$ python3 -q
>>> import numpy as np
>>> np.set_printoptions(suppress=True, linewidth=140)
>>> out = np.array([[0, -2, -1, 1],
...     [0, -2, 2, -2],
...     [2, 2, 2, -2],
...     [2, 0, 1, -2],
...     [2, -1, 0, 0],
...     [1, -2, -1, -2],
...     [0, -2, 0, 2],
...     [0, -2, 0, 1],
...     [-1, -2, 0, -2],
...     [-1, 1, 2, 2],
...     [-2, 2, -1, -1],
...     [0, 1, 0, 2],
...     [2, 1, 0, -1],
...     [2, -1, 1, -1],
...     [-1, -2, 1, 1]])
>>> C = np.array([[7, -9, 9, 6, 8, 0, 7, -5, -2, 9, -8, 1],
...     [1, -7, 6, 6, -4, 3, 1, 8, 9, -3, -8, -8],
...     [6, 3, -1, 4, -1, 8, -8, 9, -3, -1, -8, 6],
...     [-5, -5, -4, 0, -8, 6, 2, 3, -4, 5, 8, 0]])
>>> M = out @ C
>>> M
array([[-13,   6, -15, -16,   1,  -8,   8, -22, -19,  12,  32,  10],
       [ 20,  30,  -6,  -4,  22,  -2, -22,  -4, -16,  -6, -16,  28],
       [ 38, -16,  36,  32,  22,  10,  -4,  18,  16,   0, -64,  -2],
       [ 30,  -5,  25,  16,  31,  -4,   2,  -7,   1,   7, -40,   8],
       [ 13, -11,  12,   6,  20,  -3,  13, -18, -13,  21,  -8,  10],
       [  9,  12,   6, -10,  33, -26,   9, -36,  -9,   6,   0,  11],
       [-12,   4, -20, -12,  -8,   6,   2, -10, -26,  16,  32,  16],
       [ -7,   9, -16, -12,   0,   0,   0, -13, -22,  11,  24,  16],
       [  1,  33, -13, -18,  16, -18, -13, -17,  -8, -13,   8,  15],
       [ -4,  -2, -13,   8, -30,  31, -18,  37,  -3,  -4,   0,   3],
       [-13,   6,  -1,  -4, -15,  -8,  -6,  14,  29, -28,   0, -24],
       [ -9, -17,  -2,   6, -20,  15,   5,  14,   1,   7,   8,  -8],
       [ 20, -20,  28,  18,  20,  -3,  13,  -5,   9,  10, -32,  -6],
       [ 24,  -3,  15,  10,  27,  -1,   3, -12, -12,  15, -24,  16],
       [ -8,  21, -26, -14,  -9,   8, -15,   1, -23,   1,  24,  21]])
>>> left, sig, vt = np.linalg.svd(M)
>>> np.argmax(sig[:-1] / (sig[1:] + 1e-6)) + 1
np.int64(4)
>>> sig.round(3) + 0
array([162.469, 124.29 ,  76.662,  72.627,   0.   ,   0.   ,   0.   ,   0.   ,   0.   ,   0.   ,   0.   ,   0.   ])
>>> out = left[:, :4] @ np.diag(sig[:4]) @ vt[:4]
>>> round(float(np.linalg.norm(M - out) / np.linalg.norm(M)), 3)
0.0
>>> np.linalg.matrix_rank(out)
np.int64(4)
